$ ipython --no-banner

In [1]: import numpy as np

In [2]: import numpy.linalg as la

In [3]: np.set_printoptions(precision=3, suppress=True, linewidth=160)

In [4]: data = np.load("block7.npy")

In [5]: print(data)
[[ 2  1  1]
 [ 1 -2 -6]
 [ 1 -6  6]]

In [6]: # symmetric, so the eigenvalues are real

In [7]: A2 = data / np.sqrt((data ** 2).mean(axis=1, keepdims=True))

In [8]: print(la.norm(A2, axis=1))
[1.732 1.732 1.732]

In [9]: print(la.matrix_rank(data - data.mean(axis=1, keepdims=True)))
2

In [10]: A2 = la.inv(data)

In [11]: print((np.abs(A2) > 1e-9).astype(int))
[[1 1 1]
 [1 1 1]
 [1 1 1]]

In [12]: print(A2)
[[ 0.429  0.107  0.036]
 [ 0.107 -0.098 -0.116]
 [ 0.036 -0.116  0.045]]

In [13]: print(np.round(la.cond(data), 3))
4.155

In [14]: U, s, Vt = la.svd(A2, full_matrices=False)

In [15]: print((s > 1e-8).sum())
3

In [16]: print(np.round(U.T @ A2 @ Vt.T, 3) + 0)
[[0.45  0.    0.   ]
 [0.    0.183 0.   ]
 [0.    0.    0.108]]

In [17]: print(round(float(np.sqrt((s ** 2).sum())), 3), np.round(la.norm(A2), 3))
0.498 0.498

In [18]: rng = np.random.default_rng(37540)

In [19]: X = rng.normal(size=(10, 3))

In [20]: X = 20 * X / la.norm(X, axis=1, keepdims=True)

In [21]: print(X)
[[ 19.156  -3.722   4.382]
 [ -5.779   3.92  -18.741]
 [  6.365   6.397  17.848]
 [-15.688   4.209  11.669]
 [ -9.118  11.141 -13.883]
 [-17.116 -10.278   1.196]
 [ 13.508  14.046  -4.499]
 [-12.163  15.082   4.96 ]
 [ 15.829  11.621   3.793]
 [-10.328 -11.67  -12.536]]

In [22]: proj = X @ la.solve(X.T @ X, X.T)

In [23]: print(proj @ X[:, 2])
[  4.382 -18.741  17.848  11.669 -13.883   1.196  -4.499   4.96    3.793 -12.536]

In [24]: print(round(float(np.trace(proj)), 3))
3.0

In [25]: print(np.diag(proj))
[0.257 0.319 0.282 0.349 0.355 0.246 0.301 0.409 0.231 0.253]

In [26]: print(np.round(la.eigvalsh(proj), 3) + 0)
[0. 0. 0. 0. 0. 0. 0. 1. 1. 1.]

In [27]: vec = np.array([0, 2, 0])

In [28]: y = X @ vec

In [29]: print(np.round(la.solve(X.T @ X, X.T @ y), 3) + 0)
[0. 2. 0.]

In [30]: print(np.round(la.pinv(X) @ X, 3) + 0)
[[1. 0. 0.]
 [0. 1. 0.]
 [0. 0. 1.]]

In [31]: y = y + 0.3 * rng.normal(size=10)

In [32]: print(y)
[ -7.709   7.9    12.471   8.328  22.042 -20.192  27.641  30.315  23.49  -23.397]

In [33]: coef, *_ = la.lstsq(X, y)

In [34]: print(np.round(la.norm(y - X @ coef), 3))
0.723

In [35]: print(coef.round())
[-0.  2.  0.]

In [36]: K = np.load("mat.npy")

In [37]: print(K)
[[-14. -10.  18. -10.]
 [  0.  -8.  10. -10.]
 [-16. -20.  30. -20.]
 [-16. -20.  28. -18.]]

In [38]: O, R = la.qr(K)

In [39]: print(np.round(O.T @ O, 3) + 0)
[[1. 0. 0. 0.]
 [0. 1. 0. 0.]
 [0. 0. 1. 0.]
 [0. 0. 0. 1.]]

In [40]: print(np.allclose(R.T @ R, K.T @ K))
True

In [41]: print(O @ R)
[[-14. -10.  18. -10.]
 [  0.  -8.  10. -10.]
 [-16. -20.  30. -20.]
 [-16. -20.  28. -18.]]

In [42]: print(O.shape, R.shape)
(4, 4) (4, 4)

In [43]: r0 = np.array([-9, -4, 3, 2])

In [44]: A2 = K + np.outer(r0, np.eye(4)[3])

In [45]: print(la.matrix_rank(A2 - K))
1

In [46]: print(A2)
[[-14. -10.  18. -19.]
 [  0.  -8.  10. -14.]
 [-16. -20.  30. -17.]
 [-16. -20.  28. -16.]]

In [47]: print(la.matrix_rank(la.inv(A2) - la.inv(K), tol=1e-8))
1

In [48]: cov = K.T @ K

In [49]: print(np.allclose(cov, cov.T))
True

In [50]: print((K @ K.T).shape)
(4, 4)

In [51]: print(la.matrix_rank(cov))
4

In [52]: print(np.trace(cov), (K ** 2).sum())
4704.0 4704.0

In [53]: print(la.svd(K, compute_uv=False) ** 2)
[4634.112   67.257    2.585    0.046]

In [54]: w1 = np.array([[3, 1, -3, 0], [1, 2, -2, 2], [0, 0, 3, -2], [-1, 3, -2, 2]])

In [55]: coef = np.array([-1, -2, -3, -1])

In [56]: act = np.maximum(K @ w1 + coef, 0)

In [57]: print((act > 0).astype(int))
[[0 0 1 0]
 [1 0 1 0]
 [0 0 1 0]
 [0 0 1 0]]

In [58]: print(la.matrix_rank(act))
2

In [59]: print((act > 0).mean(axis=0))
[0.25 0.   1.   0.  ]

In [60]: C = np.array([[-2, 1], [-1, 0], [-1, 0], [0, 1]])

In [61]: print((act @ C).round(6).argmax(axis=1))
[1 1 1 1]

In [62]: print(act @ C)
[[-133.    0.]
 [ -65.    1.]
 [-215.    0.]
 [-205.    0.]]

In [63]: print(w1 @ C)
[[-4  3]
 [-2  3]
 [-3 -2]
 [ 1  1]]

In [64]: m1 = np.load("test5.npy")

In [65]: print(m1)
[[0 0 1 0 0]
 [1 0 0 0 0]
 [0 0 0 1 0]
 [0 1 0 0 0]
 [0 0 0 0 1]]

In [66]: A2 = m1 / np.sqrt((m1 ** 2).mean(axis=1, keepdims=True))

In [67]: print(la.matrix_rank(A2) == la.matrix_rank(m1))
True
